$ python3 -q
>>> import numpy as np
>>> np.set_printoptions(precision=2, suppress=True, linewidth=200, legacy="1.25")
>>> def rnd(a):
...     return np.round(a, 2) + 0
... 
>>> A = np.load("arr.npy")
>>> A
array([[-4, -3,  0, -2,  2,  2, -2,  2, -2,  4,  2],
       [-3,  0,  3, -5,  1, -2,  1, -5, -2, -5, -3],
       [ 0,  3, -4,  4, -4, -2,  6,  0,  6,  2, -1],
       [-2, -5,  4, -2, -5,  0,  5,  1,  6, -1,  1],
       [ 2,  1, -4, -5,  2, -2, -5, -3, -2,  3,  2],
       [ 2, -2, -2,  0, -2,  4,  0,  4,  3, -2,  2],
       [-2,  1,  6,  5, -5,  0, -6,  2, -1, -1,  4],
       [ 2, -5,  0,  1, -3,  4,  2, -6, -1, -4,  4],
       [-2, -2,  6,  6, -2,  3, -1, -1,  2, -3,  1],
       [ 4, -5,  2, -1,  3, -2, -1, -4, -3,  6, -2],
       [ 2, -3, -1,  1,  2,  2,  4,  4,  1, -2,  0]])
>>> x0 = np.array([0, 2, -1, 0, -1, 2, -3, -2, -1, -1, -1])
>>> rhs = A @ x0
>>> rhs
array([ -6,   9, -15, -32,  18,  -3,  13,   8,   3,  -9, -22])
>>> rnd(np.linalg.solve(A, -3 * rhs))
array([ 0., -6.,  3.,  0.,  3., -6.,  9.,  6.,  3.,  3.,  3.])
>>> rnd(np.linalg.solve(A.T, A[1]))
array([0., 1., 0., 0., 0., 0., 0., 0., 0., 0., 0.])
>>> rnd(np.linalg.solve(A, rhs + A[:, 9]))
array([ 0.,  2., -1.,  0., -1.,  2., -3., -2., -1.,  0., -1.])
>>> ev, V = np.linalg.eigh(A)
>>> rnd(np.abs(V[:, -1]))
array([0.13, 0.12, 0.27, 0.43, 0.46, 0.23, 0.29, 0.21, 0.42, 0.34, 0.15])
>>> np.abs(V[:, -1]).round(6).argmax()
4
>>> rnd(np.linalg.svd(A, compute_uv=False))
array([18.75, 15.24, 13.49, 11.48,  9.75,  9.72,  8.27,  5.42,  3.12,  1.73,  0.7 ])
>>> rnd(np.linalg.eigvalsh(A @ A))
array([  0.49,   3.01,   9.75,  29.37,  68.41,  94.44,  95.02, 131.68, 182.  , 232.16, 351.67])
>>> rnd(V.T @ V)
array([[1., 0., 0., 0., 0., 0., 0., 0., 0., 0., 0.],
       [0., 1., 0., 0., 0., 0., 0., 0., 0., 0., 0.],
       [0., 0., 1., 0., 0., 0., 0., 0., 0., 0., 0.],
       [0., 0., 0., 1., 0., 0., 0., 0., 0., 0., 0.],
       [0., 0., 0., 0., 1., 0., 0., 0., 0., 0., 0.],
       [0., 0., 0., 0., 0., 1., 0., 0., 0., 0., 0.],
       [0., 0., 0., 0., 0., 0., 1., 0., 0., 0., 0.],
       [0., 0., 0., 0., 0., 0., 0., 1., 0., 0., 0.],
       [0., 0., 0., 0., 0., 0., 0., 0., 1., 0., 0.],
       [0., 0., 0., 0., 0., 0., 0., 0., 0., 1., 0.],
       [0., 0., 0., 0., 0., 0., 0., 0., 0., 0., 1.]])
>>> rnd(V.T @ A @ V)
array([[-15.24,   0.  ,   0.  ,   0.  ,   0.  ,   0.  ,   0.  ,   0.  ,   0.  ,   0.  ,   0.  ],
       [  0.  , -13.49,   0.  ,   0.  ,   0.  ,   0.  ,   0.  ,   0.  ,   0.  ,   0.  ,   0.  ],
       [  0.  ,   0.  ,  -9.72,   0.  ,   0.  ,   0.  ,   0.  ,   0.  ,   0.  ,   0.  ,   0.  ],
       [  0.  ,   0.  ,   0.  ,  -8.27,   0.  ,   0.  ,   0.  ,   0.  ,   0.  ,   0.  ,   0.  ],
       [  0.  ,   0.  ,   0.  ,   0.  ,  -5.42,   0.  ,   0.  ,   0.  ,   0.  ,   0.  ,   0.  ],
       [  0.  ,   0.  ,   0.  ,   0.  ,   0.  ,  -0.7 ,   0.  ,   0.  ,   0.  ,   0.  ,   0.  ],
       [  0.  ,   0.  ,   0.  ,   0.  ,   0.  ,   0.  ,   1.73,   0.  ,   0.  ,   0.  ,   0.  ],
       [  0.  ,   0.  ,   0.  ,   0.  ,   0.  ,   0.  ,   0.  ,   3.12,   0.  ,   0.  ,   0.  ],
       [  0.  ,   0.  ,   0.  ,   0.  ,   0.  ,   0.  ,   0.  ,   0.  ,   9.75,   0.  ,   0.  ],
       [  0.  ,   0.  ,   0.  ,   0.  ,   0.  ,   0.  ,   0.  ,   0.  ,   0.  ,  11.48,   0.  ],
       [  0.  ,   0.  ,   0.  ,   0.  ,   0.  ,   0.  ,   0.  ,   0.  ,   0.  ,   0.  ,  18.75]])
>>> rnd(ev)
array([-15.24, -13.49,  -9.72,  -8.27,  -5.42,  -0.7 ,   1.73,   3.12,   9.75,  11.48,  18.75])
>>> (ev > 1e-8).sum(), (ev < -1e-8).sum()
(5, 6)
>>> rnd(V @ np.diag(ev) @ V.T)
array([[-4., -3.,  0., -2.,  2.,  2., -2.,  2., -2.,  4.,  2.],
       [-3.,  0.,  3., -5.,  1., -2.,  1., -5., -2., -5., -3.],
       [ 0.,  3., -4.,  4., -4., -2.,  6.,  0.,  6.,  2., -1.],
       [-2., -5.,  4., -2., -5.,  0.,  5.,  1.,  6., -1.,  1.],
       [ 2.,  1., -4., -5.,  2., -2., -5., -3., -2.,  3.,  2.],
       [ 2., -2., -2.,  0., -2.,  4.,  0.,  4.,  3., -2.,  2.],
       [-2.,  1.,  6.,  5., -5.,  0., -6.,  2., -1., -1.,  4.],
       [ 2., -5.,  0.,  1., -3.,  4.,  2., -6., -1., -4.,  4.],
       [-2., -2.,  6.,  6., -2.,  3., -1., -1.,  2., -3.,  1.],
       [ 4., -5.,  2., -1.,  3., -2., -1., -4., -3.,  6., -2.],
       [ 2., -3., -1.,  1.,  2.,  2.,  4.,  4.,  1., -2.,  0.]])
